$ python3 -q
>>> import numpy as np
>>> np.set_printoptions(precision=2, suppress=True, linewidth=160)
>>> rnd = lambda a: np.round(a, 2) + 0
>>> u = np.array([0, 0, 0, 1, 1])
>>> mat = 2 * np.eye(5) + np.outer(u, u)
>>> mat
array([[2., 0., 0., 0., 0.],
       [0., 2., 0., 0., 0.],
       [0., 0., 2., 0., 0.],
       [0., 0., 0., 3., 1.],
       [0., 0., 0., 1., 3.]])
>>> vec = np.array([2, 3, 0, 1, 3])
>>> target = mat @ vec
>>> target
array([ 4.,  6.,  0.,  6., 10.])
>>> rnd(np.linalg.solve(mat.T, mat[3]))
array([0., 0., 0., 1., 0.])
>>> rnd(np.linalg.solve(mat, target + mat[:, 3]))
array([2., 3., 0., 2., 3.])
>>> rnd(np.linalg.solve(mat, mat[:, 4]))
array([0., 0., 0., 0., 1.])
>>> rnd(np.sort(np.linalg.eigvals(mat).real))
array([2., 2., 2., 2., 4.])
>>> mat @ mat
array([[ 4.,  0.,  0.,  0.,  0.],
       [ 0.,  4.,  0.,  0.,  0.],
       [ 0.,  0.,  4.,  0.,  0.],
       [ 0.,  0.,  0., 10.,  6.],
       [ 0.,  0.,  0.,  6., 10.]])
>>> (np.linalg.matrix_power((mat != 0) + (mat.T != 0) + np.eye(5), 5) > 0).astype(int)
array([[1, 0, 0, 0, 0],
       [0, 1, 0, 0, 0],
       [0, 0, 1, 0, 0],
       [0, 0, 0, 1, 1],
       [0, 0, 0, 1, 1]])
>>> vals, evecs = np.linalg.eig(mat)
>>> rnd(np.sort(np.linalg.eigvals(mat @ mat)))
array([ 4.,  4.,  4.,  4., 16.])
>>> vals
array([4., 2., 2., 2., 2.])
>>> rnd(np.sort(np.linalg.eigvals(np.linalg.inv(mat))))
array([0.25, 0.5 , 0.5 , 0.5 , 0.5 ])
>>> rnd(np.sort(np.linalg.eigvals(mat.T)))
array([2., 2., 2., 2., 4.])
>>> np.prod(vals)
np.float64(64.0)
>>> vals, evecs = np.linalg.eigh(mat)
>>> vec = np.array([3, 2, 3, 3, 1])
>>> rnd(evecs * np.abs(vals) @ evecs.T)
array([[2., 0., 0., 0., 0.],
       [0., 2., 0., 0., 0.],
       [0., 0., 2., 0., 0.],
       [0., 0., 0., 3., 1.],
       [0., 0., 0., 1., 3.]])
>>> np.abs(mat).sum(axis=1).max(), np.abs(vals).max()
(np.float64(4.0), np.float64(4.0))
>>> rnd(np.linalg.eigvalsh(mat[1:, 1:]))
array([2., 2., 2., 4.])
>>> t = np.deg2rad(180)
>>> K = np.eye(11)
>>> K[np.ix_([3, 0], [3, 0])] = [[np.cos(t), -np.sin(t)], [np.sin(t), np.cos(t)]]
>>> rnd(K)
array([[-1.,  0.,  0.,  0.,  0.,  0.,  0.,  0.,  0.,  0.,  0.],
       [ 0.,  1.,  0.,  0.,  0.,  0.,  0.,  0.,  0.,  0.,  0.],
       [ 0.,  0.,  1.,  0.,  0.,  0.,  0.,  0.,  0.,  0.,  0.],
       [ 0.,  0.,  0., -1.,  0.,  0.,  0.,  0.,  0.,  0.,  0.],
       [ 0.,  0.,  0.,  0.,  1.,  0.,  0.,  0.,  0.,  0.,  0.],
       [ 0.,  0.,  0.,  0.,  0.,  1.,  0.,  0.,  0.,  0.,  0.],
       [ 0.,  0.,  0.,  0.,  0.,  0.,  1.,  0.,  0.,  0.,  0.],
       [ 0.,  0.,  0.,  0.,  0.,  0.,  0.,  1.,  0.,  0.,  0.],
       [ 0.,  0.,  0.,  0.,  0.,  0.,  0.,  0.,  1.,  0.,  0.],
       [ 0.,  0.,  0.,  0.,  0.,  0.,  0.,  0.,  0.,  1.,  0.],
       [ 0.,  0.,  0.,  0.,  0.,  0.,  0.,  0.,  0.,  0.,  1.]])
>>> rnd(np.linalg.det(mat))
np.float64(64.0)
>>> np.trace(mat)
np.float64(12.0)
>>> (mat + mat.T) / 2
array([[2., 0., 0., 0., 0.],
       [0., 2., 0., 0., 0.],
       [0., 0., 2., 0., 0.],
       [0., 0., 0., 3., 1.],
       [0., 0., 0., 1., 3.]])
>>> np.allclose(mat @ mat.T, mat.T @ mat)
True
>>> rnd(np.linalg.matrix_power(mat, 4))
array([[ 16.,   0.,   0.,   0.,   0.],
       [  0.,  16.,   0.,   0.,   0.],
       [  0.,   0.,  16.,   0.,   0.],
       [  0.,   0.,   0., 136., 120.],
       [  0.,   0.,   0., 120., 136.]])
>>> np.linalg.determinant(mat)
Traceback (most recent call last):
  File "<python-input-35>", line 1, in <module>
    np.linalg.determinant(mat)
    ^^^^^^^^^^^^^^^^^^^^^
AttributeError: module 'numpy.linalg' has no attribute 'determinant'
>>> rnd(np.sort(np.abs(np.linalg.eigvals(mat))))
array([2., 2., 2., 2., 4.])
>>> rnd(np.abs(np.linalg.eigvals(mat)).max())
np.float64(4.0)
>>> np.allclose(mat, mat.T)
True
>>> feats = np.load("run1.npy")
>>> feats
array([[0, 0, 1, 1, 0, 0, 1],
       [0, 0, 0, 0, 0, 0, 0],
       [1, 0, 0, 0, 0, 0, 1],
       [1, 0, 0, 0, 0, 0, 1],
       [0, 0, 0, 0, 0, 1, 0],
       [0, 0, 0, 0, 1, 0, 0],
       [1, 0, 1, 1, 0, 0, 0]])
>>> # row 3 repeats row 2
>>> [round(float(x), 2) for x in np.linalg.svd(feats, compute_uv=False)[:3]]
[2.56, 1.56, 1.0]
>>> np.linalg.matrix_rank(feats, rtol=0.1)
np.int64(5)
>>> np.linalg.cond(feats) > 100
np.True_
>>> np.argsort(-np.linalg.norm(feats, axis=0).round(6), kind="stable")[:3]
array([0, 6, 2])
>>> try:
...     np.linalg.inv(feats)
... except np.linalg.LinAlgError as e:
...     print("failed:", e)
... 
failed: Singular matrix
>>> np.linalg.lstsq(feats[:-1].T, feats[-1])[2]
np.int32(4)
>>> np.abs(np.diag(np.linalg.qr(feats)[1])) > 1e-9
array([ True, False,  True, False,  True,  True,  True])
>>> np.allclose(feats[:-1].T @ np.linalg.lstsq(feats[:-1].T, feats[-1])[0], feats[-1])
False
>>> rnd(np.trace(np.linalg.pinv(feats) @ feats))
np.float64(5.0)
>>> rng = np.random.default_rng(84643)
>>> B = feats + rng.integers(-2, 3, (7, 5)) @ rng.integers(-2, 3, (5, 7))
>>> B
array([[ 10,   9,   2,   1,  -2,  -1,  -5],
       [ -4,  -3,  -1,  -3,   0,  -2, -10],
       [ 13,  11,   2,  -1,  -2,  -2,  -1],
       [  8,   7,   4,  -3,  -4,  -1,  -2],
       [ -8,  -5,   3,  -1,   6,  -2,   2],
       [ 10,   8,   0,  -4,  -7,   0,  -6],
       [  2,   0,  -1,  -2,  -2,  -1,   7]])
>>> B - feats
array([[ 10,   9,   1,   0,  -2,  -1,  -6],
       [ -4,  -3,  -1,  -3,   0,  -2, -10],
       [ 12,  11,   2,  -1,  -2,  -2,  -2],
       [  7,   7,   4,  -3,  -4,  -1,  -3],
       [ -8,  -5,   3,  -1,   6,  -3,   2],
       [ 10,   8,   0,  -4,  -8,   0,  -6],
       [  1,   0,  -2,  -3,  -2,  -1,   7]])
>>> np.abs(B - feats).sum(axis=1)
array([29, 23, 32, 29, 28, 36, 16])
>>> vec = np.array([0, 2, 2, 0, 0, 0, 2])
>>> target = B @ vec
>>> target
array([ 12, -28,  24,  18,   0,   4,  12])
>>> rnd(np.linalg.solve(B, -2 * target))
array([ 0., -4., -4.,  0.,  0.,  0., -4.])
>>> rnd(np.linalg.solve(B.T, B[0]))
array([1., 0., 0., 0., 0., 0., 0.])
>>> rnd(np.linalg.solve(B, B[:, 6]))
array([0., 0., 0., 0., 0., 0., 1.])
>>> rnd(np.linalg.solve(B, target + B[:, 5]))
array([0., 2., 2., 0., 0., 1., 2.])
>>> rnd(np.sort(np.linalg.eigvals(feats).real))
array([-1.56, -1.  , -1.  ,  0.  ,  0.  ,  1.  ,  2.56])
>>> (np.linalg.matrix_power((feats != 0) + (feats.T != 0) + np.eye(7), 7) > 0).astype(int)
array([[1, 0, 1, 1, 0, 0, 1],
       [0, 1, 0, 0, 0, 0, 0],
       [1, 0, 1, 1, 0, 0, 1],
       [1, 0, 1, 1, 0, 0, 1],
       [0, 0, 0, 0, 1, 1, 0],
       [0, 0, 0, 0, 1, 1, 0],
       [1, 0, 1, 1, 0, 0, 1]])
>>> rnd(np.linalg.det(feats))
np.float64(0.0)
>>> (feats != 0).astype(int)
array([[0, 0, 1, 1, 0, 0, 1],
       [0, 0, 0, 0, 0, 0, 0],
       [1, 0, 0, 0, 0, 0, 1],
       [1, 0, 0, 0, 0, 0, 1],
       [0, 0, 0, 0, 0, 1, 0],
       [0, 0, 0, 0, 1, 0, 0],
       [1, 0, 1, 1, 0, 0, 0]])
>>> np.flatnonzero(np.linalg.matrix_power((feats != 0) + (feats.T != 0) + np.eye(7), 7)[5])
array([4, 5])
>>> A = np.loadtxt("m.csv", delimiter=",")
>>> A
array([[-100.,    2.,    1.,    2.,    1.,    2.,    1.,    1.,    2.,    1.],
       [   0.,  101.,    3.,    3.,    1.,    3.,    0.,    1.,    2.,    2.],
       [   0.,    1.,   80.,    1.,    0.,    0.,    1.,    2.,    2.,    1.],
       [   1.,    1.,    0.,   21.,    2.,    1.,    0.,    0.,    2.,    1.],
       [   0.,    1.,    2.,    2.,  -60.,    3.,    2.,    0.,    2.,    0.],
       [   2.,    0.,    1.,    2.,    3.,  -99.,    1.,    0.,    1.,    0.],
       [   0.,    1.,    1.,    2.,    2.,    0.,  -77.,    2.,    1.,    2.],
       [   2.,    0.,    2.,    2.,    1.,    2.,    3.,  101.,    1.,    1.],
       [   1.,    3.,    1.,    1.,    0.,    0.,    2.,    0.,   80.,    0.],
       [   1.,    0.,    3.,    2.,    2.,    0.,    3.,    3.,    0.,   61.]])
>>> lab = rng.permutation(10)
>>> lab
array([0, 5, 1, 9, 2, 4, 3, 7, 8, 6])
>>> B = A[lab][:, lab]
>>> np.allclose(B, A)
False
>>> lab = rng.permutation(10)
>>> B = A[:, lab] * rng.choice([-1, 1], 10)
>>> B
array([[  -2.,  100.,    1.,   -1.,   -2.,    2.,   -2.,   -1.,   -1.,   -1.],
       [  -3.,   -0.,    3.,   -1.,   -2.,  101.,   -3.,   -1.,   -0.,   -2.],
       [  -1.,   -0.,   80.,   -2.,   -2.,    1.,   -0.,   -0.,   -1.,   -1.],
       [ -21.,   -1.,    0.,   -0.,   -2.,    1.,   -1.,   -2.,   -0.,   -1.],
       [  -2.,   -0.,    2.,   -0.,   -2.,    1.,   -3.,   60.,   -2.,   -0.],
       [  -2.,   -2.,    1.,   -0.,   -1.,    0.,   99.,   -3.,   -1.,   -0.],
       [  -2.,   -0.,    1.,   -2.,   -1.,    1.,   -0.,   -2.,   77.,   -2.],
       [  -2.,   -2.,    2., -101.,   -1.,    0.,   -2.,   -1.,   -3.,   -1.],
       [  -1.,   -1.,    1.,   -0.,  -80.,    3.,   -0.,   -0.,   -2.,   -0.],
       [  -2.,   -1.,    3.,   -3.,   -0.,    0.,   -0.,   -2.,   -3.,  -61.]])
>>> Uu, _, Vh = np.linalg.svd(A.T @ B)
>>> rnd(np.linalg.lstsq(A, B)[0])
array([[ 0., -1.,  0.,  0.,  0.,  0.,  0.,  0.,  0.,  0.],
       [ 0.,  0.,  0.,  0.,  0.,  1.,  0.,  0.,  0.,  0.],
       [ 0.,  0.,  1.,  0.,  0.,  0.,  0.,  0.,  0.,  0.],
       [-1.,  0.,  0.,  0.,  0.,  0.,  0.,  0.,  0.,  0.],
       [ 0.,  0.,  0.,  0.,  0.,  0.,  0., -1.,  0.,  0.],
       [ 0.,  0.,  0.,  0.,  0.,  0., -1.,  0.,  0.,  0.],
       [ 0.,  0.,  0.,  0.,  0.,  0.,  0.,  0., -1.,  0.],
       [ 0.,  0.,  0., -1.,  0.,  0.,  0.,  0.,  0.,  0.],
       [ 0.,  0.,  0.,  0., -1.,  0.,  0.,  0.,  0.,  0.],
       [ 0.,  0.,  0.,  0.,  0.,  0.,  0.,  0.,  0., -1.]])
>>> rnd(Uu @ Vh)
array([[ 0., -1.,  0.,  0.,  0.,  0.,  0.,  0.,  0.,  0.],
       [ 0.,  0.,  0.,  0.,  0.,  1.,  0.,  0.,  0.,  0.],
       [ 0.,  0.,  1.,  0.,  0.,  0.,  0.,  0.,  0.,  0.],
       [-1.,  0.,  0.,  0.,  0.,  0.,  0.,  0.,  0.,  0.],
       [ 0.,  0.,  0.,  0.,  0.,  0.,  0., -1.,  0.,  0.],
       [ 0.,  0.,  0.,  0.,  0.,  0., -1.,  0.,  0.,  0.],
       [ 0.,  0.,  0.,  0.,  0.,  0.,  0.,  0., -1.,  0.],
       [ 0.,  0.,  0., -1.,  0.,  0.,  0.,  0.,  0.,  0.],
       [ 0.,  0.,  0.,  0., -1.,  0.,  0.,  0.,  0.,  0.],
       [ 0.,  0.,  0.,  0.,  0.,  0.,  0.,  0.,  0., -1.]])
>>> np.linalg.norm(A, axis=1).argmax()
np.int64(1)
>>> rnd(np.linalg.norm(A, axis=0))
array([100.05, 101.08,  80.19,  21.82,  60.2 ,  99.14,  77.19, 101.09,  80.14,  61.1 ])
>>> rnd(np.linalg.norm(A) ** 2 / np.linalg.norm(A, 2) ** 2)
np.float64(6.22)
>>> rnd(np.linalg.norm(A[0] - A[2]))
np.float64(127.47)
>>> A[0] @ A[2]
np.float64(92.0)
>>> rnd(np.linalg.norm(A[0], 1)), rnd(np.linalg.norm(A[0], np.inf))
(np.float64(113.0), np.float64(100.0))
>>> M = np.load("dump.npy")
>>> M
array([[5, 8, 5, 2, 5, 5, 6, 5, 8, 7, 6],
       [4, 4, 2, 3, 1, 2, 4, 3, 5, 4, 5],
       [2, 1, 3, 1, 1, 3, 2, 4, 4, 2, 1],
       [3, 5, 3, 2, 4, 3, 3, 3, 3, 3, 3],
       [1, 0, 1, 0, 0, 1, 1, 0, 2, 2, 1],
       [5, 5, 3, 1, 3, 4, 4, 3, 3, 3, 2],
       [2, 3, 4, 0, 1, 2, 2, 2, 2, 2, 0],
       [4, 6, 1, 2, 4, 4, 5, 4, 5, 3, 4],
       [4, 8, 8, 2, 6, 8, 7, 6, 7, 7, 4],
       [3, 7, 6, 2, 5, 5, 4, 4, 6, 4, 1],
       [4, 5, 4, 3, 2, 0, 1, 5, 4, 0, 2],
       [4, 4, 3, 1, 1, 1, 2, 5, 5, 2, 2],
       [6, 5, 6, 0, 2, 5, 5, 4, 8, 6, 1],
       [7, 5, 4, 2, 2, 4, 5, 6, 6, 5, 5],
       [0, 0, 0, 0, 0, 0, 0, 0, 0, 0, 0],
       [3, 3, 4, 1, 1, 0, 0, 3, 2, 0, 0],
       [5, 9, 6, 2, 5, 6, 7, 5, 6, 7, 5]])
>>> B = np.c_[M[:, :5] @ np.array([[0, 2, -2, -1, 1],
...     [-2, -1, -1, -1, 2],
...     [-2, 2, -1, -1, -1],
...     [0, -1, -2, 0, 0],
...     [0, 0, -2, 2, 0]]), np.array([-2, 1, -2, 2, -1, 2, -1, 2, 1, 1, 0, -1, 2, 1, -2, -1, 0])]
>>> B
array([[-26,  10, -37,  -8,  16,  -2],
       [-12,   5, -22,  -8,  10,   1],
       [ -8,   8, -12,  -4,   1,  -2],
       [-16,   5, -26,  -3,  10,   2],
       [ -2,   4,  -3,  -2,   0,  -1],
       [-16,  10, -26,  -7,  12,   2],
       [-14,   9, -13,  -7,   4,  -1],
       [-14,   2, -27,  -3,  15,   2],
       [-32,  14, -40,  -8,  12,   1],
       [-26,   9, -33,  -6,  11,   1],
       [-18,   8, -27,  -9,  10,   0],
       [-14,   9, -19,  -9,   9,  -1],
       [-22,  19, -27, -13,  10,   2],
       [-18,  15, -31, -12,  13,   1],
       [  0,   0,   0,   0,   0,  -2],
       [-14,  10, -17,  -8,   5,  -1],
       [-30,  11, -39, -10,  17,   0]])
>>> np.linalg.matrix_rank(B)
np.int64(6)
